>>> import numpy as np
>>> from numpy import linalg as LA
>>> np.set_printoptions(precision=2, suppress=True, linewidth=140)
>>> mat = np.loadtxt("block19.csv", delimiter=",")
>>> print(mat)
[[2. 9. 2. 1. 1. 8. 8. 3.]
 [6. 9. 2. 5. 9. 5. 2. 2.]
 [3. 0. 8. 1. 0. 6. 4. 3.]
 [2. 4. 5. 7. 8. 2. 0. 9.]
 [0. 5. 9. 1. 5. 2. 6. 2.]
 [8. 9. 8. 1. 7. 8. 4. 3.]
 [6. 4. 0. 2. 4. 1. 0. 3.]
 [8. 1. 3. 1. 0. 4. 9. 0.]]
>>> cov = mat.T @ mat
>>> print(np.allclose(cov, cov.T))
True
>>> print(LA.svd(mat, compute_uv=False) ** 2)
[1186.17  203.45  110.74   67.09   40.86   27.94    7.61    0.14]
>>> print(LA.eigvalsh(cov)[::-1])
[1186.17  203.45  110.74   67.09   40.86   27.94    7.61    0.14]
>>> print(LA.matrix_rank(cov))
8
>>> Q, Rm = LA.qr(mat)
>>> print(round(float(abs(Rm[0, 0])), 2), round(float(LA.norm(mat[:, 0])), 2))
14.73 14.73
>>> print(np.abs(np.diag(Rm)))
[14.73 12.04 11.8   6.64  4.93  2.98  4.02  1.79]
>>> K = np.load("sample6.npy")
>>> print(K)
[[ 0 29 41]
 [ 0 29 47]
 [ 0 11 20]
 [ 0 59 62]
 [ 0 59 62]
 [ 0 35 50]
 [ 0 29 41]
 [ 0 17 17]
 [ 0 23 32]
 [ 0 47 44]
 [ 0  5  5]
 [ 0  5 11]
 [ 0 35 26]
 [ 0 35 38]
 [ 0 23 32]]
>>> Uu, s, vt = LA.svd(K, full_matrices=False)
>>> print(s)
[197.96  19.94   0.  ]
>>> print(np.cumsum(s ** 2) / np.sum(s ** 2))
[0.99 1.   1.  ]
>>> print(np.allclose(Uu * s @ vt, K))
True
>>> print(Uu.shape, s.shape, vt.shape)
(15, 3) (3,) (3, 3)
>>> print(round(LA.norm(K), 2))
198.96
>>> print(K.sum(axis=0))
[  0 441 528]
>>> print(np.abs(K).max())
62
>>> print(K.mean(axis=0))
[ 0.  29.4 35.2]
>>> print(LA.matrix_rank(K))
2
>>> print(np.diff(K, axis=0))
[[  0   0   6]
 [  0 -18 -27]
 [  0  48  42]
 [  0   0   0]
 [  0 -24 -12]
 [  0  -6  -9]
 [  0 -12 -24]
 [  0   6  15]
 [  0  24  12]
 [  0 -42 -39]
 [  0   0   6]
 [  0  30  15]
 [  0   0  12]
 [  0 -12  -6]]
